$ ipython --no-banner

In [1]: import numpy as np

In [2]: from numpy import linalg as LA

In [3]: np.set_printoptions(suppress=True, linewidth=140)

In [4]: data = np.load("block13.npy")

In [5]: data
Out[5]: 
array([[-5.7, -8. , -5. , -5. , -6. , -8. ,  0. , -5. ],
       [ 7. ,  9.3, -3. ,  4. , -8. , -8. ,  8. ,  7. ],
       [-4. , -4. , -6.7, -2. , -9. ,  9. , -7. , -7. ],
       [-6. , -6. ,  5. ,  6.3,  4. ,  7. , -2. , -5. ],
       [ 6. , -7. , -9. ,  2. ,  5.3,  9. ,  0. , -6. ],
       [-4. ,  0. ,  3. ,  7. ,  4. , -3.7, -2. , -8. ],
       [-9. ,  9. ,  5. , -1. ,  6. , -9. , -1.7,  7. ],
       [-6. , -8. , -5. , -5. , -6. , -8. ,  0. , -4.7]])

In [6]: rng = np.random.default_rng(147)

In [7]: labels = rng.permutation(8)

In [8]: labels
Out[8]: array([7, 4, 3, 2, 6, 5, 0, 1])

In [9]: B = data[labels][:, labels]

In [10]: np.round(np.trace(B), 1)
Out[10]: np.float64(-1.6)

In [11]: B
Out[11]: 
array([[-4.7, -6. , -5. , -5. ,  0. , -8. , -6. , -8. ],
       [-6. ,  5.3,  2. , -9. ,  0. ,  9. ,  6. , -7. ],
       [-5. ,  4. ,  6.3,  5. , -2. ,  7. , -6. , -6. ],
       [-7. , -9. , -2. , -6.7, -7. ,  9. , -4. , -4. ],
       [ 7. ,  6. , -1. ,  5. , -1.7, -9. , -9. ,  9. ],
       [-8. ,  4. ,  7. ,  3. , -2. , -3.7, -4. ,  0. ],
       [-5. , -6. , -5. , -5. ,  0. , -8. , -5.7, -8. ],
       [ 7. , -8. ,  4. , -3. ,  8. , -8. ,  7. ,  9.3]])

In [12]: K = np.load("data.npy")

In [13]: K
Out[13]: 
array([[ 0,  0,  0,  3,  0,  0,  0,  0],
       [ 0,  0,  0,  0,  0,  0,  0, -2],
       [-1,  0,  0,  0,  0,  0,  0,  0],
       [ 0,  0,  0,  0,  0,  0, -2,  0],
       [ 0,  0, -2,  0,  0,  0,  0,  0],
       [ 0,  0,  0,  0, -1,  0,  0,  0],
       [ 0,  0,  0,  0,  0,  3,  0,  0],
       [ 0, -1,  0,  0,  0,  0,  0,  0]])

In [14]: theta = np.radians(90)

In [15]: Rm = np.eye(8)

In [16]: Rm[7, 7] = Rm[1, 1] = np.cos(theta)

In [17]: Rm[7, 1], Rm[1, 7] = -np.sin(theta), np.sin(theta)

In [18]: Rm.round(1) + 0
Out[18]: 
array([[ 1.,  0.,  0.,  0.,  0.,  0.,  0.,  0.],
       [ 0.,  0.,  0.,  0.,  0.,  0.,  0.,  1.],
       [ 0.,  0.,  1.,  0.,  0.,  0.,  0.,  0.],
       [ 0.,  0.,  0.,  1.,  0.,  0.,  0.,  0.],
       [ 0.,  0.,  0.,  0.,  1.,  0.,  0.,  0.],
       [ 0.,  0.,  0.,  0.,  0.,  1.,  0.,  0.],
       [ 0.,  0.,  0.,  0.,  0.,  0.,  1.,  0.],
       [ 0., -1.,  0.,  0.,  0.,  0.,  0.,  0.]])

In [19]: B = K @ Rm.T

In [20]: np.allclose(LA.norm(K, axis=1), LA.norm(B, axis=1))
Out[20]: True

In [21]: np.round(np.abs(B - K).max(axis=0), 1)
Out[21]: array([0., 2., 0., 0., 0., 0., 0., 2.])

In [22]: B.round(1) + 0
Out[22]: 
array([[ 0.,  0.,  0.,  3.,  0.,  0.,  0.,  0.],
       [ 0., -2.,  0.,  0.,  0.,  0.,  0.,  0.],
       [-1.,  0.,  0.,  0.,  0.,  0.,  0.,  0.],
       [ 0.,  0.,  0.,  0.,  0.,  0., -2.,  0.],
       [ 0.,  0., -2.,  0.,  0.,  0.,  0.,  0.],
       [ 0.,  0.,  0.,  0., -1.,  0.,  0.,  0.],
       [ 0.,  0.,  0.,  0.,  0.,  3.,  0.,  0.],
       [ 0.,  0.,  0.,  0.,  0.,  0.,  0.,  1.]])

In [23]: np.allclose(K @ K.T, B @ B.T)
Out[23]: True

In [24]: Q, _ = LA.qr(np.array([[-0.3, -0.6, -0.9, 0.3, 0.3, 0.4, -1.5, 0.0],
    ...:     [-1.0, 0.0, 0.2, -1.5, -1.3, 1.4, 0.7, 0.2],
    ...:     [0.1, 0.5, -2.5, -1.2, -0.7, 0.3, -0.2, -0.1],
    ...:     [0.5, -0.1, 1.1, 0.0, -0.1, -1.4, -1.2, 1.1],
    ...:     [0.8, 0.3, 0.7, 0.2, -0.6, -0.2, 1.0, -0.3],
    ...:     [-0.9, 1.2, 0.8, 0.3, -1.8, -0.5, 0.1, -1.1],
    ...:     [0.7, 0.5, -1.0, 0.2, 1.4, 1.7, -1.2, -0.9],
    ...:     [0.0, -1.2, 3.0, -0.2, 2.8, -1.4, -2.3, 0.5]]))

In [25]: feats = 4 * Q

In [26]: feats.round(1) + 0
Out[26]: 
array([[-0.7,  1.3, -1.6,  1.5, -0.4,  0.3, -2.6,  1.5],
       [-2.2,  0.2,  0. , -2.5, -0.4,  2.1, -0.7, -0.3],
       [ 0.2, -1. , -2. , -2.2,  0.5, -2.1, -0.3,  1.1],
       [ 1.1,  0.1,  1.1, -0.8, -1.2, -1.1, -2.5, -1.9],
       [ 1.8, -0.8,  1.2, -0.7, -1.6,  1.1, -0.1,  2.5],
       [-2. , -2.3,  1.8,  0.8,  0.6, -0.9, -1. ,  0.8],
       [ 1.5, -1.2, -0.3, -0.1,  2.7,  1.7, -1.3, -0.4],
       [ 0. ,  2.5,  1.8, -1. ,  1.9, -0.9, -0.2,  1.2]])

In [27]: B = feats + rng.integers(-2, 3, (8, 7)) @ rng.integers(-2, 3, (7, 8))

In [28]: B.round(1) + 0
Out[28]: 
array([[  0.3,   5.3,  -2.6,  -0.5,  -4.4,  -5.7,  -1.6,  -1.5],
       [  6.8,   6.2,   1. , -11.5,   3.6,   7.1,   9.3,  -0.3],
       [ 10.2,   0. , -10. ,  -2.2,   1.5, -10.1,  -1.3,  -2.9],
       [ 11.1,  12.1,   8.1,  -9.8,  -7.2, -10.1,  -5.5,  -4.9],
       [  3.8,  -8.8,   4.2,   0.3,  -9.6,   0.1,  -4.1,   8.5],
       [ -3. ,  -8.3,   9.8,   1.8,   7.6,  10.1,  -4. ,  10.8],
       [  7.5,   1.8,   5.7,  -2.1,   3.7,   2.7,  -6.3,   1.6],
       [  3. ,   0.5,  -0.2,   0. ,   7.9,   4.1,   0.8,   2.2]])

In [29]: LA.matrix_rank(B - feats, tol=1e-8)
Out[29]: np.int64(7)

In [30]: np.round(LA.svd(B - feats, compute_uv=False), 1) + 0
Out[30]: array([29.9, 21.5, 18.6, 12.7,  9.3,  2.1,  0.4,  0. ])

In [31]: T = np.stack([feats, -1 * feats, feats[::-1]])

In [32]: LA.matrix_rank(T)
Out[32]: array([8, 8, 8])

In [33]: np.round(np.einsum("bij,cij->bc", T, T), 1) + 0
Out[33]: 
array([[ 128., -128.,    0.],
       [-128.,  128.,    0.],
       [   0.,    0.,  128.]])

In [34]: (T @ feats.T).shape
Out[34]: (3, 8, 8)

In [35]: Q, Rm = LA.qr(feats)

In [36]: np.round(Q.T @ Q, 1) + 0
Out[36]: 
array([[1., 0., 0., 0., 0., 0., 0., 0.],
       [0., 1., 0., 0., 0., 0., 0., 0.],
       [0., 0., 1., 0., 0., 0., 0., 0.],
       [0., 0., 0., 1., 0., 0., 0., 0.],
       [0., 0., 0., 0., 1., 0., 0., 0.],
       [0., 0., 0., 0., 0., 1., 0., 0.],
       [0., 0., 0., 0., 0., 0., 1., 0.],
       [0., 0., 0., 0., 0., 0., 0., 1.]])

In [37]: np.allclose(Rm.T @ Rm, feats.T @ feats)
Out[37]: True

In [38]: np.round(np.abs(np.diag(Rm)), 1)
Out[38]: array([4., 4., 4., 4., 4., 4., 4., 4.])

In [39]: np.round(abs(Rm[0, 0]), 1), np.round(LA.norm(feats[:, 0]), 1)
Out[39]: (np.float64(4.0), np.float64(4.0))

In [40]: Q.shape, Rm.shape
Out[40]: ((8, 8), (8, 8))

In [41]: Q.round(1) + 0
Out[41]: 
array([[-0.2,  0.3, -0.4,  0.4, -0.1,  0.1, -0.6,  0.4],
       [-0.6,  0. ,  0. , -0.6, -0.1,  0.5, -0.2, -0.1],
       [ 0.1, -0.3, -0.5, -0.5,  0.1, -0.5, -0.1,  0.3],
       [ 0.3,  0. ,  0.3, -0.2, -0.3, -0.3, -0.6, -0.5],
       [ 0.4, -0.2,  0.3, -0.2, -0.4,  0.3,  0. ,  0.6],
       [-0.5, -0.6,  0.5,  0.2,  0.2, -0.2, -0.2,  0.2],
       [ 0.4, -0.3, -0.1,  0. ,  0.7,  0.4, -0.3, -0.1],
       [ 0. ,  0.6,  0.5, -0.2,  0.5, -0.2,  0. ,  0.3]])

In [42]: theta = np.radians(45)

In [43]: Rm = np.eye(8)

In [44]: Rm[5, 5] = Rm[1, 1] = np.cos(theta)

In [45]: Rm[5, 1], Rm[1, 5] = -np.sin(theta), np.sin(theta)

In [46]: Rm.round(1)
Out[46]: 
array([[ 1. ,  0. ,  0. ,  0. ,  0. ,  0. ,  0. ,  0. ],
       [ 0. ,  0.7,  0. ,  0. ,  0. ,  0.7,  0. ,  0. ],
       [ 0. ,  0. ,  1. ,  0. ,  0. ,  0. ,  0. ,  0. ],
       [ 0. ,  0. ,  0. ,  1. ,  0. ,  0. ,  0. ,  0. ],
       [ 0. ,  0. ,  0. ,  0. ,  1. ,  0. ,  0. ,  0. ],
       [ 0. , -0.7,  0. ,  0. ,  0. ,  0.7,  0. ,  0. ],
       [ 0. ,  0. ,  0. ,  0. ,  0. ,  0. ,  1. ,  0. ],
       [ 0. ,  0. ,  0. ,  0. ,  0. ,  0. ,  0. ,  1. ]])

In [47]: B = feats @ Rm.T

In [48]: np.round(np.abs(B - feats).max(axis=0), 1)
Out[48]: array([0. , 1.6, 0. , 0. , 0. , 1.9, 0. , 0. ])

In [49]: np.allclose(LA.norm(feats, axis=1), LA.norm(B, axis=1))
Out[49]: True

In [50]: np.allclose(feats @ feats.T, B @ B.T)
Out[50]: True

In [51]: np.round(LA.svd(feats, compute_uv=False), 1), np.round(LA.svd(B, compute_uv=False), 1)
Out[51]: 
(array([4., 4., 4., 4., 4., 4., 4., 4.]),
 array([4., 4., 4., 4., 4., 4., 4., 4.]))

In [52]: B.round(1) + 0
Out[52]: 
array([[-0.7,  1.1, -1.6,  1.5, -0.4, -0.7, -2.6,  1.5],
       [-2.2,  1.6,  0. , -2.5, -0.4,  1.3, -0.7, -0.3],
       [ 0.2, -2.2, -2. , -2.2,  0.5, -0.8, -0.3,  1.1],
       [ 1.1, -0.7,  1.1, -0.8, -1.2, -0.9, -2.5, -1.9],
       [ 1.8,  0.3,  1.2, -0.7, -1.6,  1.3, -0.1,  2.5],
       [-2. , -2.3,  1.8,  0.8,  0.6,  1. , -1. ,  0.8],
       [ 1.5,  0.4, -0.3, -0.1,  2.7,  2. , -1.3, -0.4],
       [ 0. ,  1.1,  1.8, -1. ,  1.9, -2.3, -0.2,  1.2]])
